$ python3 -q
>>> import numpy as np
>>> np.set_printoptions(suppress=True, linewidth=160)
>>> rnd = lambda a: np.round(a, 3) + 0
>>> W0 = np.loadtxt("sample7.csv", delimiter=",")
>>> W0
array([[5., 5., 5., 1., 0., 2.],
       [5., 5., 5., 5., 1., 0.],
       [5., 5., 5., 5., 5., 1.],
       [1., 5., 5., 5., 5., 5.],
       [0., 1., 5., 5., 5., 5.],
       [2., 0., 1., 5., 5., 5.]])
>>> r0, v = W0[3], W0[5]
>>> r0 @ v
np.float64(82.0)
>>> r0 @ r0
np.float64(126.0)
>>> p = (r0 @ v) / (r0 @ r0) * r0
>>> print(rnd(p))
[0.651 3.254 3.254 3.254 3.254 3.254]
>>> rnd(np.linalg.norm(r0 + v) ** 2 + np.linalg.norm(r0 - v) ** 2)
np.float64(412.0)
>>> np.outer(r0, v)
array([[ 2.,  0.,  1.,  5.,  5.,  5.],
       [10.,  0.,  5., 25., 25., 25.],
       [10.,  0.,  5., 25., 25., 25.],
       [10.,  0.,  5., 25., 25., 25.],
       [10.,  0.,  5., 25., 25., 25.],
       [10.,  0.,  5., 25., 25., 25.]])
>>> np.linalg.matrix_rank(np.outer(r0, v))
np.int64(1)
>>> x = np.array([-1, 1, 3, 1, 3, -1])
>>> y = W0 @ x
>>> y
array([14., 23., 34., 34., 31., 16.])
>>> rnd(np.linalg.solve(W0, y))
array([-1.,  1.,  3.,  1.,  3., -1.])
>>> print(rnd(np.linalg.solve(W0, W0[:, 2])))
[0. 0. 1. 0. 0. 0.]
>>> rnd(np.linalg.solve(W0, -2 * y))
array([ 2., -2., -6., -2., -6.,  2.])
>>> rnd(np.linalg.eigvalsh(W0).min())
np.float64(-4.053)
>>> print([round(float(np.linalg.det(W0[:i, :i])), 2) + 0 for i in range(1, 7)])
[5.0, 0.0, 0.0, 0.0, 1280.0, 9344.0]
>>> np.all(np.linalg.eigvalsh(W0) > 0)
np.False_
>>> def softmax(z):
...     e = np.exp(z - z.max(axis=-1, keepdims=True))
...     return e / e.sum(axis=-1, keepdims=True)
... 
>>> rnd(softmax(W0[4] + 3))
array([0.002, 0.005, 0.248, 0.248, 0.248, 0.248])
>>> rnd(softmax(W0[4]))
array([0.002, 0.005, 0.248, 0.248, 0.248, 0.248])
>>> S = W0 @ W0.T / np.sqrt(6)
>>> rnd(softmax(S)[4] @ W0)
array([0.838, 4.346, 5.   , 5.   , 5.   , 4.999])
>>> softmax(S).round(6).argmax(axis=1)
array([2, 2, 2, 3, 3, 3])
>>> vals, evecs = np.linalg.eigh(W0)
>>> x = np.array([-3, 2, -6, -5, -2, -8])
>>> rnd(evecs * np.abs(vals) @ evecs.T)
array([[6.718, 3.916, 3.319, 2.709, 1.049, 0.283],
       [3.916, 6.985, 4.976, 2.871, 1.661, 1.049],
       [3.319, 4.976, 7.548, 4.202, 2.871, 2.709],
       [2.709, 2.871, 4.202, 7.548, 4.976, 3.319],
       [1.049, 1.661, 2.871, 4.976, 6.985, 3.916],
       [0.283, 1.049, 2.709, 3.319, 3.916, 6.718]])
>>> ang = np.deg2rad(180)
>>> K = np.eye(6)
>>> K[np.ix_([4, 2], [4, 2])] = [[np.cos(ang), -np.sin(ang)], [np.sin(ang), np.cos(ang)]]
>>> print(rnd(K))
[[ 1.  0.  0.  0.  0.  0.]
 [ 0.  1.  0.  0.  0.  0.]
 [ 0.  0. -1.  0.  0.  0.]
 [ 0.  0.  0.  1.  0.  0.]
 [ 0.  0.  0.  0. -1.  0.]
 [ 0.  0.  0.  0.  0.  1.]]
>>> r0 = np.array([-1, -1, -1, 2, 2, -2])
>>> B = W0 + np.outer(r0, np.eye(6)[3])
>>> rnd(np.linalg.det(B) / np.linalg.det(W0)), rnd(1 + np.linalg.solve(W0, r0)[3])
(np.float64(0.934), np.float64(0.934))
>>> print(np.linalg.matrix_rank(B - W0))
1
>>> B
array([[5., 5., 5., 0., 0., 2.],
       [5., 5., 5., 4., 1., 0.],
       [5., 5., 5., 4., 5., 1.],
       [1., 5., 5., 7., 5., 5.],
       [0., 1., 5., 7., 5., 5.],
       [2., 0., 1., 3., 5., 5.]])
>>> W0.ravel(order="F")
array([5., 5., 5., 1., 0., 2., 5., 5., 5., 5., 1., 0., 5., 5., 5., 5., 5., 1., 1., 5., 5., 5., 5., 5., 0., 1., 5., 5., 5., 5., 2., 0., 1., 5., 5., 5.])
>>> t3 = W0.reshape(6, 2, -1)
>>> print(np.einsum("ihd,jhd->hij", t3, t3).shape)
(2, 6, 6)
>>> t3.shape
(6, 2, 3)
>>> t3.transpose(1, 0, 2)
array([[[5., 5., 5.],
        [5., 5., 5.],
        [5., 5., 5.],
        [1., 5., 5.],
        [0., 1., 5.],
        [2., 0., 1.]],

       [[1., 0., 2.],
        [5., 1., 0.],
        [5., 5., 1.],
        [5., 5., 5.],
        [5., 5., 5.],
        [5., 5., 5.]]])
>>> np.swapaxes(t3, 1, 2)[3]
array([[1., 5.],
       [5., 5.],
       [5., 5.]])
>>> np.einsum("ihd,ihd->ih", t3, t3)
array([[75.,  5.],
       [75., 26.],
       [75., 51.],
       [51., 75.],
       [26., 75.],
       [ 5., 75.]])
>>> t3.sum(axis=1)
array([[ 6.,  5.,  7.],
       [10.,  6.,  5.],
       [10., 10.,  6.],
       [ 6., 10., 10.],
       [ 5.,  6., 10.],
       [ 7.,  5.,  6.]])
